% python3 -q
>>> import numpy as np
>>> from numpy import linalg as LA
>>> np.set_printoptions(suppress=True, linewidth=100)
>>> def rnd(a):
...     return np.round(a, 1) + 0
... 
>>> Y = np.array([[0, 4, 0, 3, 3, 3, 5, 3, 1, 5],
...     [3, 5, 3, 2, 2, 0, 2, 5, 5, 1],
...     [0, 2, 5, 3, 4, 5, 0, 3, 3, 0],
...     [0, 4, 5, 1, 3, 1, 5, 0, 0, 2],
...     [3, 1, 4, 4, 3, 4, 3, 4, 1, 3],
...     [4, 4, 2, 4, 5, 0, 3, 3, 5, 1],
...     [1, 3, 2, 1, 1, 5, 3, 0, 0, 4],
...     [0, 5, 5, 0, 5, 0, 5, 2, 0, 3],
...     [3, 1, 1, 0, 2, 4, 3, 2, 1, 5],
...     [0, 3, 2, 5, 0, 5, 1, 1, 0, 4]])
>>> X = np.triu(Y)
>>> print(X)
[[0 4 0 3 3 3 5 3 1 5]
 [0 5 3 2 2 0 2 5 5 1]
 [0 0 5 3 4 5 0 3 3 0]
 [0 0 0 1 3 1 5 0 0 2]
 [0 0 0 0 3 4 3 4 1 3]
 [0 0 0 0 0 0 3 3 5 1]
 [0 0 0 0 0 0 3 0 0 4]
 [0 0 0 0 0 0 0 2 0 3]
 [0 0 0 0 0 0 0 0 1 5]
 [0 0 0 0 0 0 0 0 0 4]]
>>> print(X - X[0])
[[ 0  0  0  0  0  0  0  0  0  0]
 [ 0  1  3 -1 -1 -3 -3  2  4 -4]
 [ 0 -4  5  0  1  2 -5  0  2 -5]
 [ 0 -4  0 -2  0 -2  0 -3 -1 -3]
 [ 0 -4  0 -3  0  1 -2  1  0 -2]
 [ 0 -4  0 -3 -3 -3 -2  0  4 -4]
 [ 0 -4  0 -3 -3 -3 -2 -3 -1 -1]
 [ 0 -4  0 -3 -3 -3 -5 -1 -1 -2]
 [ 0 -4  0 -3 -3 -3 -5 -3  0  0]
 [ 0 -4  0 -3 -3 -3 -5 -3 -1 -1]]
>>> print(rnd(LA.svd(X, compute_uv=False)))
[17.5  9.5  6.9  5.6  4.7  3.4  1.7  1.1  0.8  0. ]
>>> print(np.diff(X, axis=0))
[[ 0  1  3 -1 -1 -3 -3  2  4 -4]
 [ 0 -5  2  1  2  5 -2 -2 -2 -1]
 [ 0  0 -5 -2 -1 -4  5 -3 -3  2]
 [ 0  0  0 -1  0  3 -2  4  1  1]
 [ 0  0  0  0 -3 -4  0 -1  4 -2]
 [ 0  0  0  0  0  0  0 -3 -5  3]
 [ 0  0  0  0  0  0 -3  2  0 -1]
 [ 0  0  0  0  0  0  0 -2  1  2]
 [ 0  0  0  0  0  0  0  0 -1 -1]]
>>> print(np.unravel_index(np.abs(X).argmax(), X.shape))
(np.int64(0), np.int64(6))
>>> print(rnd(np.sort(LA.eigvals(X))))
[0. 0. 1. 1. 2. 3. 3. 4. 5. 5.]
>>> print(X @ X)
[[ 0 20 12 11 26 15 56 47 39 76]
 [ 0 25 30 21 34 25 32 52 41 67]
 [ 0  0 25 18 41 44 42 52 47 47]
 [ 0  0  0  1 12 13 32 15  8 40]
 [ 0  0  0  0  9 12 30 32 24 54]
 [ 0  0  0  0  0  0  9  6  5 50]
 [ 0  0  0  0  0  0  9  0  0 28]
 [ 0  0  0  0  0  0  0  4  0 18]
 [ 0  0  0  0  0  0  0  0  1 25]
 [ 0  0  0  0  0  0  0  0  0 16]]
>>> rng = np.random.default_rng(847)
>>> z = rng.permutation(10)
>>> print(z)
[8 3 9 1 4 0 6 5 2 7]
>>> Y = X[z][:, z]
>>> print(np.trace(Y))
24
>>> print(rnd(LA.det(Y)), rnd(LA.det(X[z])))
0.0 0.0
>>> vec = np.array([-2, 3, -3, 2, 3, 1, 1, 3, 2, 3])
>>> print((X * vec).sum(axis=1))
[61 46 23 23 39 25 15 15 17 12]
>>> print(X @ np.eye(10)[9])
[5. 1. 0. 2. 3. 1. 4. 3. 5. 4.]
>>> print(LA.norm(X @ vec) <= LA.norm(X, 2) * LA.norm(vec) + 1e-9)
True
>>> print(X @ (2 * vec))
[122  92  46  46  78  50  30  30  34  24]
>>> K = np.load("arr.npy")
>>> print(K)
[[ 1.3  2.5  0.6]
 [-0.6  1.6  0.6]
 [ 4.6  3.2 -0.1]
 [ 2.4  0.4 -1.2]
 [ 5.1  0.6 -2. ]
 [ 1.2  2.   0.3]
 [ 2.6  4.6  1.5]
 [ 3.   2.6  0.1]
 [ 3.3  2.8  0.1]
 [ 0.8  0.9 -0.3]
 [-1.3 -1.1 -1. ]
 [ 1.3  1.2 -0.3]
 [-0.3  1.5  0.4]
 [ 1.3  0.7 -0.7]
 [ 2.3  1.4 -0.5]
 [ 3.1  2.8  0.2]
 [ 0.9  0.7 -0.5]
 [ 3.2  1.6 -0.7]]
>>> vec = np.array([2, -3, -1])
>>> rhs = K @ vec
>>> print(rnd(LA.lstsq(K, rhs)[0]))
[ 2. -3. -1.]
>>> print(rnd(rhs))
[ -5.5  -6.6  -0.3   4.8  10.4  -3.9 -10.1  -1.9  -1.9  -0.8   1.7  -0.7  -5.5   1.2   0.9  -2.4
   0.2   2.3]
>>> print(rnd(LA.pinv(K) @ K))
[[1. 0. 0.]
 [0. 1. 0.]
 [0. 0. 1.]]
>>> rhs = rhs + 0.1 * rng.normal(size=18)
>>> print(rnd(rhs))
[ -5.4  -6.6  -0.5   4.9  10.3  -3.8 -10.   -1.8  -2.   -0.7   1.7  -0.6  -5.5   1.3   0.8  -2.4
   0.1   2.3]
>>> b, *_ = LA.lstsq(K, rhs)
>>> print(rnd(K.T @ (rhs - K @ b)))
[0. 0. 0.]
>>> print(rnd(b))
[ 2. -3. -1.]
>>> Y = np.array([[3, 0, 3], [1, 0, 3], [1, 3, 1]])
>>> print(rnd(np.einsum("ij,ij->i", K, K)))
[ 8.3  3.3 31.4  7.4 30.4  5.5 30.2 15.8 18.7  1.5  3.9  3.2  2.5  2.7  7.5 17.5  1.6 13.3]
>>> Xc = K - K.mean(axis=0)
>>> evecs = LA.svd(Xc)[2][:2]
>>> Y = Xc - Xc @ evecs.T @ evecs
>>> print(LA.norm(Y, axis=1).round(6).argmax())
13
>>> print(rnd((Xc @ evecs.T).std(axis=0)))
[1.8 1.3]
>>> print(rnd(np.diag(evecs.T @ evecs)))
[0.9 0.7 0.4]
>>> print(rnd(LA.norm(Y) / LA.norm(Xc)))
0.0
>>> gram = np.cov(K, rowvar=False)
>>> print(rnd(np.corrcoef(K.T)))
[[ 1.   0.5 -0.2]
 [ 0.5  1.   0.8]
 [-0.2  0.8  1. ]]
>>> print(gram.shape)
(3, 3)
>>> print(rnd(K.std(axis=0)))
[1.7 1.3 0.8]
>>> print(rnd(LA.eigvalsh(gram)[::-1]))
[3.5 1.7 0. ]
>>> print(rnd(gram))
[[ 2.9  1.  -0.3]
 [ 1.   1.7  0.8]
 [-0.3  0.8  0.6]]
>>> print(LA.norm(K, axis=1).argmax())
2
>>> print(rnd(LA.norm(K, axis=1)))
[2.9 1.8 5.6 2.7 5.5 2.4 5.5 4.  4.3 1.2 2.  1.8 1.6 1.6 2.7 4.2 1.2 3.6]
>>> print(rnd(LA.norm(K) ** 2 / LA.norm(K, 2) ** 2))
1.2
>>> print(rnd(LA.norm(K, "nuc")))
19.9
>>> print(rnd(LA.norm(K, 2)))
13.2
>>> print(rnd(LA.norm(K[16], 1)), rnd(LA.norm(K[16], np.inf)))
2.1 0.9
>>> print(rnd(LA.norm(K, axis=0)))
[10.7  8.9  3.4]
>>> J = np.diag(3 * np.array([1, -3, -1, -1, -3, -3, -3])) + np.array([[0, 3, 3, 0, 3, 1, 3],
...     [1, 1, 2, 1, 1, 0, 0],
...     [1, 0, 0, 1, 0, 1, 2],
...     [1, 3, 1, 3, 0, 1, 1],
...     [2, 1, 3, 0, 3, 2, 2],
...     [0, 3, 3, 1, 0, 2, 1],
...     [1, 1, 0, 2, 3, 2, 1]])
>>> print(J)
[[ 3  3  3  0  3  1  3]
 [ 1 -8  2  1  1  0  0]
 [ 1  0 -3  1  0  1  2]
 [ 1  3  1  0  0  1  1]
 [ 2  1  3  0 -6  2  2]
 [ 0  3  3  1  0 -7  1]
 [ 1  1  0  2  3  2 -8]]
>>> Y = J[0, 0] * J[1:] - np.outer(J[1:, 0], J[0])
>>> print(Y)
[[  0 -27   3   3   0  -1  -3]
 [  0  -3 -12   3  -3   2   3]
 [  0   6   0   0  -3   2   0]
 [  0  -3   3   0 -24   4   0]
 [  0   9   9   3   0 -21   3]
 [  0   0  -3   6   6   5 -27]]
>>> print(LA.matrix_rank(Y), LA.matrix_rank(J))
6 7
>>> print(rnd(np.abs(LA.svd(J)[2][-1])))
[0.6 0.1 0.2 0.7 0.1 0.2 0.2]
>>> print(round(np.log10(LA.cond(J))))
2
>>> print(np.argsort(-LA.norm(J, axis=0).round(6), kind="stable")[:3])
[1 6 5]
>>> gram = J.T @ J
>>> print(np.diag(gram))
[17 93 41  7 55 60 83]
>>> print((J @ J.T).shape)
(7, 7)
>>> print(LA.matrix_rank(gram))
7
>>> print(np.allclose(gram, gram.T))
True
>>> Y = np.array([[3, 3],
...     [3, 2],
...     [3, 2],
...     [3, 3],
...     [0, 2],
...     [3, 3],
...     [0, 1],
...     [1, 1],
...     [2, 3],
...     [0, 3]])
>>> print(np.vstack([X, Y.T]).shape)
(12, 10)
>>> print(np.einsum("ij->j", X))
[ 0  9  8  9 15 13 21 20 16 28]
>>> print(LA.matrix_rank(X @ Y))
2
>>> print(np.einsum("ij,ij->i", X, X))
[103  97  93  40  60  44  25  13  26  16]
>>> print(LA.matrix_rank(np.vstack([X, Y.T])))
10
>>> print(np.einsum("ik,kj->ij", X, Y))
[[35 58]
 [45 51]
 [48 54]
 [ 6 23]
 [18 37]
 [13 24]
 [ 0 15]
 [ 2 11]
 [ 2 18]
 [ 0 12]]
>>> feats = np.loadtxt("block7.csv", delimiter=",")
>>> print(feats)
[[ -2.   3.   5.  -5.   3.   3.   1.   0.   4.]
 [ -5.   1.  -3.   5.  -1.  -5.   5.   3.   3.]
 [  3.  -5.   3.   2.   1.  -2.   5.   0.   0.]
 [ -4.   0.  -2.  -1.   4.   4.  -2.  -3.   2.]
 [  3.   0.   1.  -3.   2.  -2.   1.  -5.   4.]
 [ -2.  -5.  -5.  -1.   1.  -1.   2.  -1.   4.]
 [  0.  -4.  -1.   2.   2.   1.   5.  -2.   0.]
 [-22.   7.  -7.  15.  -1. -17.  21.  12.  16.]]
>>> print(rnd(np.trace(LA.pinv(feats) @ feats)))
7.0
>>> print(LA.lstsq(feats[:-1].T, feats[-1])[2])
7
>>> print(np.abs(np.diag(LA.qr(feats)[1])) > 1e-9)
[ True  True  True  True  True  True  True False]
>>> print([round(float(x), 1) for x in LA.svd(feats, compute_uv=False)[:3]])
[45.6, 12.2, 11.7]
>>> print(np.argsort(-LA.norm(feats, axis=0).round(6), kind="stable")[:3])
[0 6 5]
>>> U, s, VT = LA.svd(feats)
>>> evecs = VT[:(s > 1e-8).sum()]
>>> vec = feats[2] + 5 * feats[4] + rng.integers(2) * np.eye(9)[2]
>>> print(vec)
[ 18.  -5.   8. -13.  11. -12.  10. -25.  20.]
>>> print(np.allclose(evecs.T @ evecs @ vec, vec))
True
>>> print(LA.matrix_rank(np.vstack([feats, vec])))
7
>>> W0 = np.load("test0.npy")
>>> print(W0)
[[0 0 0 0 0 0 0 0 0 1]
 [0 0 0 0 0 0 0 1 0 0]
 [1 0 0 0 0 0 0 0 0 0]
 [0 0 0 0 0 0 0 0 1 0]
 [0 1 0 0 0 0 0 0 0 0]
 [0 0 1 0 0 0 0 0 0 0]
 [0 0 0 0 1 0 0 0 0 0]
 [0 0 0 0 0 1 0 0 0 0]
 [0 0 0 1 0 0 0 0 0 0]
 [0 0 0 0 0 0 1 0 0 0]]
>>> vec = np.array([-5, 5, -4, 1, 0, 4, 2, -4, -2, -1])
>>> print(rnd(LA.det(W0)))
1.0
>>> print(rnd(LA.norm(vec)), rnd(LA.norm(W0 @ vec)))
10.4 10.4
>>> print(W0.T @ (W0 @ vec))
[-5  5 -4  1  0  4  2 -4 -2 -1]
>>> A = np.loadtxt("dump.csv", delimiter=",")
>>> print(rnd(A))
[[ 0.   0.  -0.1  0.   0.   0. ]
 [ 0.   0.1  0.3  0.   0.1 -0.1]
 [-0.1  0.3  0.7  0.1  0.3 -0.1]
 [ 0.   0.   0.1  0.1  0.1  0.2]
 [ 0.   0.1  0.3  0.1  0.2  0.1]
 [ 0.  -0.1 -0.1  0.2  0.1  0.9]]
>>> U, s, VT = LA.svd(A)
>>> evecs = VT[:(s > 1e-8).sum()]
>>> vec = A[5] + -2 * A[4] + rng.integers(2) * np.eye(6)[0]
>>> print(rnd(vec))
[ 1.1 -0.3 -0.7  0.  -0.2  0.6]
>>> print(LA.matrix_rank(np.vstack([A, vec])))
3
>>> print(rnd(evecs.T @ evecs))
[[ 0.   0.  -0.1  0.   0.   0. ]
 [ 0.   0.1  0.3  0.   0.1 -0.1]
 [-0.1  0.3  0.7  0.1  0.3 -0.1]
 [ 0.   0.   0.1  0.1  0.1  0.2]
 [ 0.   0.1  0.3  0.1  0.2  0.1]
 [ 0.  -0.1 -0.1  0.2  0.1  0.9]]
>>> w, evecs = LA.eigh(A)
>>> vec = np.array([1, 2, 3, 2, 3, 0])
>>> print(rnd(evecs * np.maximum(w, 0) @ evecs.T))
[[ 0.   0.  -0.1  0.   0.   0. ]
 [ 0.   0.1  0.3  0.   0.1 -0.1]
 [-0.1  0.3  0.7  0.1  0.3 -0.1]
 [ 0.   0.   0.1  0.1  0.1  0.2]
 [ 0.   0.1  0.3  0.1  0.2  0.1]
 [ 0.  -0.1 -0.1  0.2  0.1  0.9]]
>>> print(rnd(LA.eigvalsh(A[1:, 1:])))
[0. 0. 0. 1. 1.]
>>> print(rnd(np.abs(A).sum(axis=1).max()), rnd(np.abs(w).max()))
1.6 1.0
>>> print(rnd(evecs * np.abs(w) @ evecs.T))
[[ 0.   0.  -0.1  0.   0.   0. ]
 [ 0.   0.1  0.3  0.   0.1 -0.1]
 [-0.1  0.3  0.7  0.1  0.3 -0.1]
 [ 0.   0.   0.1  0.1  0.1  0.2]
 [ 0.   0.1  0.3  0.1  0.2  0.1]
 [ 0.  -0.1 -0.1  0.2  0.1  0.9]]
>>> mat = np.loadtxt("run14.csv", delimiter=",")
>>> print(rnd(mat))
[[-0.3  0.3  0.1  0.2  0.5 -0.4]
 [-0.3 -0.1 -0.7  0.1  0.2 -0.1]
 [ 0.5 -0.1 -0.2  0.5  0.1  0.4]
 [ 0.  -0.3  0.  -0.5 -0.3 -0.2]
 [-0.1  0.2  0.   0.  -0.4 -0.1]
 [ 0.   0.7 -0.2  0.2 -0.5 -0.1]
 [ 0.1 -0.3  0.3  0.6 -0.2 -0.6]
 [ 0.3  0.4  0.3 -0.1  0.4  0. ]
 [-0.7  0.   0.4  0.2 -0.1  0.5]]
>>> print(rnd(LA.norm(mat, axis=0)))
[1. 1. 1. 1. 1. 1.]
>>> print(rnd(mat @ mat.T))
[[ 0.7  0.2 -0.3 -0.2 -0.1  0.   0.1  0.2  0. ]
 [ 0.2  0.8  0.  -0.1 -0.1  0.  -0.1 -0.3 -0.1]
 [-0.3  0.   0.7 -0.3 -0.1  0.   0.1  0.  -0.1]
 [-0.2 -0.1 -0.3  0.5  0.1 -0.1  0.  -0.1 -0.2]
 [-0.1 -0.1 -0.1  0.1  0.2  0.3  0.  -0.1  0. ]
 [ 0.   0.   0.  -0.1  0.3  0.8  0.   0.  -0.1]
 [ 0.1 -0.1  0.1  0.   0.   0.   0.9 -0.2 -0.1]
 [ 0.2 -0.3  0.  -0.1 -0.1  0.  -0.2  0.6 -0.2]
 [ 0.  -0.1 -0.1 -0.2  0.  -0.1 -0.1 -0.2  0.9]]
>>> print(rnd(mat.T @ mat))
[[1. 0. 0. 0. 0. 0.]
 [0. 1. 0. 0. 0. 0.]
 [0. 0. 1. 0. 0. 0.]
 [0. 0. 0. 1. 0. 0.]
 [0. 0. 0. 0. 1. 0.]
 [0. 0. 0. 0. 0. 1.]]
>>> print(rnd(LA.pinv(mat)))
[[-0.3 -0.3  0.5  0.  -0.1  0.   0.1  0.3 -0.7]
 [ 0.3 -0.1 -0.1 -0.3  0.2  0.7 -0.3  0.4  0. ]
 [ 0.1 -0.7 -0.2  0.   0.  -0.2  0.3  0.3  0.4]
 [ 0.2  0.1  0.5 -0.5  0.   0.2  0.6 -0.1  0.2]
 [ 0.5  0.2  0.1 -0.3 -0.4 -0.5 -0.2  0.4 -0.1]
 [-0.4 -0.1  0.4 -0.2 -0.1 -0.1 -0.6  0.   0.5]]
>>> Y = np.array([[2, 0],
...     [-2, -1],
...     [-1, 0],
...     [1, 2],
...     [2, -1],
...     [2, 2],
...     [-1, 2],
...     [-1, -2],
...     [2, 1],
...     [0, 2]])
>>> cent = np.array([[0, 2, 2], [-2, 3, 2]])
>>> M = Y @ cent
>>> print(M)
[[ 0  4  4]
 [ 2 -7 -6]
 [ 0 -2 -2]
 [-4  8  6]
 [ 2  1  2]
 [-4 10  8]
 [-4  4  2]
 [ 4 -8 -6]
 [-2  7  6]
 [-4  6  4]]
>>> rk = LA.matrix_rank(M)
>>> print(rk)
2
>>> N = LA.svd(M)[2][rk:].T
>>> print([int(LA.matrix_rank(np.delete(M, i, axis=0))) for i in range(10)])
[2, 2, 2, 2, 2, 2, 2, 2, 2, 2]
>>> print(LA.matrix_rank(M.T @ M), LA.matrix_rank(M @ M.T))
2 2
>>> print([int(LA.matrix_rank(M[:, :j + 1])) for j in range(3)])
[1, 2, 2]
>>> print(rnd(M @ N))
[[0.]
 [0.]
 [0.]
 [0.]
 [0.]
 [0.]
 [0.]
 [0.]
 [0.]
 [0.]]
>>> print(np.allclose(X[:-1].T @ LA.lstsq(X[:-1].T, X[-1])[0], X[-1]))
True
>>> print(rnd(np.trace(LA.pinv(X) @ X)))
9.0
>>> print(np.abs(np.diag(LA.qr(X)[1])) > 1e-9)
[False  True  True  True  True False  True  True  True  True]
>>> Xc = M - M.mean(axis=0)
>>> U, s, VT = LA.svd(Xc, full_matrices=False)
>>> print((np.sign(U[:, 0]) == np.sign(U[0, 0])).astype(int))
[1 0 0 1 0 1 1 0 1 1]
>>> print(np.searchsorted(np.cumsum(s ** 2) / (s ** 2).sum(), 0.9) + 1)
1
>>> print(rnd(Xc.mean(axis=0)))
[0. 0. 0.]
